$ python3 -q
>>> import numpy as np
>>> np.set_printoptions(suppress=True, linewidth=120)
>>> mat, _ = np.linalg.qr(np.array([[0.4, 0.7, -0.3, 0.8],
...     [-0.2, 0.3, 0.4, 0.7],
...     [0.3, -0.2, -0.9, -2.5],
...     [-0.1, 0.5, -1.7, 3.3]]))
>>> mat.round(2)
array([[-0.73, -0.61,  0.3 ,  0.08],
       [ 0.37, -0.41,  0.28, -0.79],
       [-0.55,  0.34, -0.48, -0.6 ],
       [ 0.18, -0.59, -0.78,  0.12]])
>>> np.round(mat @ mat, 2)
array([[ 0.16,  0.75, -0.6 ,  0.25],
       [-0.71,  0.51,  0.48,  0.1 ],
       [ 0.68,  0.38,  0.62, -0.1 ],
       [ 0.1 , -0.2 ,  0.17,  0.96]])
>>> np.allclose(mat @ mat.T, mat.T @ mat)
True
>>> round(np.abs(np.linalg.eigvals(mat)).max(), 2)
np.float64(1.0)
>>> np.allclose(mat, mat.T)
False
>>> x0 = np.array([1, -2, 2, 0])
>>> np.round(np.linalg.norm(x0), 2), np.round(np.linalg.norm(mat @ x0), 2)
(np.float64(3.0), np.float64(3.0))
>>> np.round(np.abs(np.linalg.eigvals(mat)), 2)
array([1., 1., 1., 1.])
>>> np.round(np.linalg.inv(mat), 2)
array([[-0.73,  0.37, -0.55,  0.18],
       [-0.61, -0.41,  0.34, -0.59],
       [ 0.3 ,  0.28, -0.48, -0.78],
       [ 0.08, -0.79, -0.6 ,  0.12]])
>>> np.round(mat.T @ (mat @ x0), 2) + 0
array([ 1., -2.,  2.,  0.])
>>> E = np.array([[14, 2, -7], [2, 9, -2], [-7, -2, 6]])
>>> E
array([[14,  2, -7],
       [ 2,  9, -2],
       [-7, -2,  6]])
>>> out = np.linalg.inv(E)
>>> (np.abs(out) > 1e-9).astype(int)
array([[1, 1, 1],
       [1, 1, 1],
       [1, 1, 1]])
>>> np.allclose(out, E.T)
False
>>> out.round(2)
array([[0.17, 0.01, 0.2 ],
       [0.01, 0.12, 0.05],
       [0.2 , 0.05, 0.42]])
>>> round(float(np.linalg.cond(E)), 2)
10.13
>>> J = np.array([[-3, 3, -1, 2], [-6, 6, -2, 4], [-6, 6, -2, 4]])
>>> rank = np.linalg.matrix_rank(J)
>>> rank
np.int64(1)
>>> null = np.linalg.svd(J)[2][rank:].T
>>> [int(np.linalg.matrix_rank(J[:, :j + 1])) for j in range(4)]
[1, 1, 1, 1]
>>> J @ null
array([[0., 0., 0.],
       [0., 0., 0.],
       [0., 0., 0.]])
>>> np.round(null @ null.T, 2)
array([[ 0.61,  0.39, -0.13,  0.26],
       [ 0.39,  0.61,  0.13, -0.26],
       [-0.13,  0.13,  0.96,  0.09],
       [ 0.26, -0.26,  0.09,  0.83]])
>>> def softmax(z):
...     e = np.exp(z - z.max(axis=-1, keepdims=True))
...     return e / e.sum(axis=-1, keepdims=True)
... 
>>> np.round(softmax(J).sum(axis=1), 2)
array([1., 1., 1.])
>>> np.round(softmax(J[1] + -3), 2) + 0
array([0.  , 0.88, 0.  , 0.12])
>>> np.round(softmax(10 * J[1]), 2) + 0
array([0., 1., 0., 0.])
>>> S = J @ J.T / np.sqrt(4)
>>> softmax(S).round(6).argmax(axis=1)
array([1, 1, 1])
>>> np.round(softmax(S + np.triu(np.full(S.shape, -np.inf), 1)), 2) + 0
array([[1. , 0. , 0. ],
       [0. , 1. , 0. ],
       [0. , 0.5, 0.5]])
